$ python -q
>>> import numpy as np
>>> np.set_printoptions(precision=1, suppress=True, linewidth=100)
>>> rnd = lambda a: np.round(a, 1) + 0
>>> E = np.diag(np.array([-2, -7, 7, 2, -2])) + -2 * np.eye(5, k=1) + -2 * np.eye(5, k=-1)
>>> E
array([[-2., -2.,  0.,  0.,  0.],
       [-2., -7., -2.,  0.,  0.],
       [ 0., -2.,  7., -2.,  0.],
       [ 0.,  0., -2.,  2., -2.],
       [ 0.,  0.,  0., -2., -2.]])
>>> rng = np.random.default_rng(39657)
>>> z = rng.permutation(5)
>>> Y = E[:, z] * rng.choice([-1, 1], 5)
>>> Y
array([[ 2., -0.,  2.,  0.,  0.],
       [ 7.,  2.,  2.,  0.,  0.],
       [ 2., -7., -0.,  0., -2.],
       [-0.,  2., -0., -2.,  2.],
       [-0., -0., -0., -2., -2.]])
>>> U, _, VT = np.linalg.svd(E.T @ Y)
>>> rnd(np.linalg.lstsq(E, Y)[0])
array([[ 0.,  0., -1.,  0.,  0.],
       [-1.,  0.,  0.,  0.,  0.],
       [ 0., -1.,  0.,  0.,  0.],
       [ 0.,  0.,  0.,  0.,  1.],
       [ 0.,  0.,  0.,  1.,  0.]])
>>> X = np.load("case5.npy")
>>> X
array([[5., 1., 0., 0., 0.],
       [0., 5., 1., 0., 0.],
       [0., 0., 5., 1., 0.],
       [0., 0., 0., 5., 1.],
       [0., 0., 0., 0., 5.]])
>>> # triangular
>>> f = np.array([2, 3, 2])
>>> np.array([np.convolve(row, f, "same") for row in X])
array([[17., 13.,  2.,  0.,  0.],
       [10., 17., 13.,  2.,  0.],
       [ 0., 10., 17., 13.,  2.],
       [ 0.,  0., 10., 17., 13.],
       [ 0.,  0.,  0., 10., 15.]])
>>> np.correlate(X[2], X[0], "full")
array([ 0.,  0.,  0.,  0.,  0.,  5., 26.,  5.,  0.])
>>> np.cross(X[2, :3], X[0, :3])
array([-5., 25.,  0.])
>>> rnd(np.abs(np.linalg.eigvals(X)).max())
np.float64(5.0)
>>> (X - X.T) / 2
array([[ 0. ,  0.5,  0. ,  0. ,  0. ],
       [-0.5,  0. ,  0.5,  0. ,  0. ],
       [ 0. , -0.5,  0. ,  0.5,  0. ],
       [ 0. ,  0. , -0.5,  0. ,  0.5],
       [ 0. ,  0. ,  0. , -0.5,  0. ]])
>>> np.trace(X)
np.float64(25.0)
>>> rnd(np.linalg.det(X))
np.float64(3125.0)
>>> rnd(np.linalg.matrix_power(X, 2))
array([[25., 10.,  1.,  0.,  0.],
       [ 0., 25., 10.,  1.,  0.],
       [ 0.,  0., 25., 10.,  1.],
       [ 0.,  0.,  0., 25., 10.],
       [ 0.,  0.,  0.,  0., 25.]])
>>> rnd(np.sort(np.abs(np.linalg.eigvals(X))))
array([5., 5., 5., 5., 5.])
>>> np.allclose(X @ X.T, X.T @ X)
False
>>> X @ X
array([[25., 10.,  1.,  0.,  0.],
       [ 0., 25., 10.,  1.,  0.],
       [ 0.,  0., 25., 10.,  1.],
       [ 0.,  0.,  0., 25., 10.],
       [ 0.,  0.,  0.,  0., 25.]])
>>> ev, evecs = np.linalg.eig(X)
>>> rnd(np.sort(np.linalg.eigvals(X.T)))
array([5., 5., 5., 5., 5.])
>>> ev
array([5., 5., 5., 5., 5.])
>>> rnd(np.sort(np.linalg.eigvals(X @ X)))
array([25., 25., 25., 25., 25.])
>>> rnd(np.sort(np.linalg.eigvals(X)))
array([5., 5., 5., 5., 5.])
>>> np.prod(np.diag(X)), rnd(np.linalg.det(X))
(np.float64(3125.0), np.float64(3125.0))
>>> W0 = np.load("mat.npy")
>>> W0
array([[-1.,  1.,  1.],
       [ 1., -1.,  1.],
       [ 1.,  1., -1.]])
>>> f = np.array([0, -2, 0])
>>> Y = W0 + np.outer(f, np.eye(3)[0])
>>> Y
array([[-1.,  1.,  1.],
       [-1., -1.,  1.],
       [ 1.,  1., -1.]])
>>> np.linalg.matrix_rank(Y - W0)
np.int64(1)
>>> vec = np.array([1, 1, 0])
>>> W0 @ np.ones(3)
array([1., 1., 1.])
>>> np.linalg.norm(W0 @ vec) <= np.linalg.norm(W0, 2) * np.linalg.norm(vec) + 1e-9
np.True_
>>> W0 * vec
array([[-1.,  1.,  0.],
       [ 1., -1.,  0.],
       [ 1.,  1., -0.]])
>>> W0 @ vec
array([0., 0., 2.])
>>> (W0 * vec).sum(axis=1)
array([0., 0., 2.])
>>> W0 @ np.eye(3)[1]
array([ 1., -1.,  1.])
>>> ev, evecs = np.linalg.eigh(W0)
>>> vec = np.array([3, 2, 4])
>>> np.abs(W0).sum(axis=1).max(), rnd(np.abs(ev).max())
(np.float64(3.0), np.float64(2.0))
>>> rnd(vec @ W0 @ vec / (vec @ vec)), rnd(ev[0]), ev[-1]
(np.float64(0.8), np.float64(-2.0), np.float64(1.0))
>>> rnd(evecs * np.maximum(ev, 0) @ evecs.T)
array([[0.3, 0.3, 0.3],
       [0.3, 0.3, 0.3],
       [0.3, 0.3, 0.3]])
>>> rnd(evecs * np.abs(ev) @ evecs.T)
array([[ 1.7, -0.3, -0.3],
       [-0.3,  1.7, -0.3],
       [-0.3, -0.3,  1.7]])
>>> O = W0.astype(float).copy()
>>> for j in range(3):
...     O[:, j] -= O[:, :j] @ (O[:, :j].T @ O[:, j])
...     O[:, j] /= np.linalg.norm(O[:, j])
... 
>>> rnd(O.T @ O)
array([[1., 0., 0.],
       [0., 1., 0.],
       [0., 0., 1.]])
>>> feats = np.array([[4.0, 1.0, 1.0], [1.0, 4.0, 1.0], [1.0, 1.0, 4.0]])
>>> # symmetric
>>> z = rng.permutation(3)
>>> z
array([1, 2, 0])
>>> Y = feats[z][:, z]
>>> np.trace(Y)
np.float64(12.0)
>>> Y = feats + rng.integers(-2, 3, (3, 1)) @ rng.integers(-2, 3, (1, 3))
>>> Y
array([[ 4.,  0.,  0.],
       [ 1.,  2., -1.],
       [ 1.,  3.,  6.]])
>>> Y - feats
array([[ 0., -1., -1.],
       [ 0., -2., -2.],
       [ 0.,  2.,  2.]])
>>> m1 = np.load("x.npy")
>>> m1
array([[2, 2, 0, 0],
       [0, 0, 0, 0],
       [0, 0, 2, 2],
       [0, 0, 0, 0]])
>>> U, s, VT = np.linalg.svd(m1, full_matrices=False)
>>> np.allclose(U * s @ VT, m1)
True
>>> np.cumsum(s ** 2) / np.sum(s ** 2)
array([0.5, 1. , 1. , 1. ])
>>> rnd(VT @ VT.T)
array([[1., 0., 0., 0.],
       [0., 1., 0., 0.],
       [0., 0., 1., 0.],
       [0., 0., 0., 1.]])
>>> np.sqrt((s ** 2).sum()), rnd(np.linalg.norm(m1))
(np.float64(4.0), np.float64(4.0))
>>> F = np.loadtxt("test17.csv", delimiter=",")
>>> F
array([[ 1.,  4.,  4.,  3.],
       [ 1.,  8.,  5.,  4.],
       [ 9.,  0.,  0.,  6.],
       [ 7.,  0.,  0.,  2.],
       [10.,  0.,  0.,  3.],
       [ 9.,  0.,  0.,  2.],
       [ 3., 12.,  3.,  6.],
       [ 0.,  0.,  0.,  2.],
       [ 0.,  1.,  7.,  1.],
       [ 6.,  0.,  0.,  2.],
       [ 9.,  0.,  0.,  5.],
       [ 2.,  0.,  0.,  1.],
       [ 1., 10.,  1.,  6.],
       [ 0.,  0.,  2.,  0.],
       [11.,  0.,  0.,  4.],
       [ 0.,  9.,  0.,  6.],
       [ 6.,  0.,  2.,  2.],
       [ 7.,  7.,  0.,  6.],
       [ 4.,  4.,  0.,  6.],
       [ 0.,  0.,  0.,  1.]])
>>> Xc = F - F.mean(axis=0)
>>> evecs = np.linalg.svd(Xc)[2][:2]
>>> Y = Xc - Xc @ evecs.T @ evecs
>>> rnd(Y.std(axis=0))
array([0.6, 0.4, 1.6, 0.8])
>>> rnd((Xc @ evecs.T).std(axis=0))
array([4.7, 3.6])
>>> np.linalg.norm(Y, axis=1).round(6).argmax()
np.int64(8)
>>> Y = np.c_[F[:, :3] @ np.array([[-1, -1, 1], [-2, -1, 0], [2, -2, 2]]), np.array([-4, -4, -9, 9, 3, 7, -1, 5, 6, 5, -1, -3, 4, 9, -3, 8, 5, -2, -1, -9])]
>>> Y
array([[ -1., -13.,   9.,  -4.],
       [ -7., -19.,  11.,  -4.],
       [ -9.,  -9.,   9.,  -9.],
       [ -7.,  -7.,   7.,   9.],
       [-10., -10.,  10.,   3.],
       [ -9.,  -9.,   9.,   7.],
       [-21., -21.,   9.,  -1.],
       [  0.,   0.,   0.,   5.],
       [ 12., -15.,  14.,   6.],
       [ -6.,  -6.,   6.,   5.],
       [ -9.,  -9.,   9.,  -1.],
       [ -2.,  -2.,   2.,  -3.],
       [-19., -13.,   3.,   4.],
       [  4.,  -4.,   4.,   9.],
       [-11., -11.,  11.,  -3.],
       [-18.,  -9.,   0.,   8.],
       [ -2., -10.,  10.,   5.],
       [-21., -14.,   7.,  -2.],
       [-12.,  -8.,   4.,  -1.],
       [  0.,   0.,   0.,  -9.]])
>>> rnd(np.linalg.lstsq(F, Y[:, 0])[0])
array([-1., -2.,  2.,  0.])
>>> rnd(np.linalg.norm(Y - F @ np.linalg.lstsq(F, Y)[0], axis=0))
array([ 0. ,  0. ,  0. , 24.1])
>>> O, evecs = np.linalg.qr(F[:, :3])[0], np.linalg.qr(F[:, 3:])[0]
>>> s = np.linalg.svd(O.T @ evecs, compute_uv=False)
>>> rnd(s)
array([1.])
>>> (s > 0.9).sum()
np.int64(1)
>>> rnd(np.linalg.norm(O @ O.T - evecs @ evecs.T, 2))
np.float64(1.0)
>>> mat = np.load("sample0.npy")
>>> mat
array([[0, 3, 0, 0],
       [0, 0, 0, 0],
       [0, 3, 0, 0]])
>>> # rows and columns are dependent
>>> theta = np.radians(135)
>>> r_ = np.eye(4)
>>> r_[0, 0] = r_[2, 2] = np.cos(theta)
>>> r_[0, 2], r_[2, 0] = -np.sin(theta), np.sin(theta)
>>> rnd(r_)
array([[-0.7,  0. , -0.7,  0. ],
       [ 0. ,  1. ,  0. ,  0. ],
       [ 0.7,  0. , -0.7,  0. ],
       [ 0. ,  0. ,  0. ,  1. ]])
>>> Y = mat @ r_.T
>>> np.allclose(np.linalg.norm(mat, axis=1), np.linalg.norm(Y, axis=1))
True
>>> rnd(np.linalg.det(r_)), rnd(np.trace(r_))
(np.float64(1.0), np.float64(0.6))
>>> np.allclose(mat @ mat.T, Y @ Y.T)
True
>>> rnd(np.linalg.svd(mat, compute_uv=False)), rnd(np.linalg.svd(Y, compute_uv=False))
(array([4.2, 0. , 0. ]), array([4.2, 0. , 0. ]))
>>> Y
array([[0., 3., 0., 0.],
       [0., 0., 0., 0.],
       [0., 3., 0., 0.]])
>>> arr = np.loadtxt("w.csv", delimiter=",")
>>> arr
array([[ 0.4, -0.4,  0.7,  1.7],
       [ 0.1, -0.5,  0.4,  0.6],
       [-1.5, -1.3,  0.5,  0.2],
       [ 1. , -0.4,  0.2,  0.1],
       [-0.9,  0. ,  0.5,  0.7],
       [-0.1, -1. , -0.8,  1.7],
       [-0.1,  0.5, -0.7, -0.7],
       [-1. , -6. , -2. ,  5. ],
       [-0.1, -2. ,  0.2,  0. ],
       [-0.3,  3.7, -0.6,  0. ],
       [ 0.2,  1.2, -0.1, -0.4],
       [-0.2, -1.4,  0.5, -1.7],
       [ 0. , -0.6,  1.7, -2. ],
       [ 0.7, -0.4, -0.9,  1. ],
       [ 1.4, -0.3, -0.3,  0.3],
       [-0.3,  0.6, -1.1,  1. ],
       [ 0.1, -2.5,  0.5, -1.7],
       [-1.4,  1.9,  0.7,  0.6],
       [ 0.9, -0.6, -1.9, -0.2],
       [-1.3, -2.5, -0.1,  1. ],
       [ 0.5,  0. , -1. ,  0.4],
       [ 0.3, -0.7, -0.3,  1. ],
       [-0.1,  0.1, -0.3,  1. ],
       [-0.4,  1.2, -0.1,  2.1]])
>>> Xc = (arr - arr.mean(axis=0)) / arr.std(axis=0)
>>> rnd(Xc.std(axis=0))
array([1., 1., 1., 1.])
>>> c = np.linalg.lstsq(np.delete(Xc, 1, axis=1), Xc[:, 1])[0]
>>> rnd(c)
array([ 0.1,  0. , -0.3])
>>> rnd(1 - np.var(Xc[:, 1] - np.delete(Xc, 1, axis=1) @ c))
np.float64(0.1)
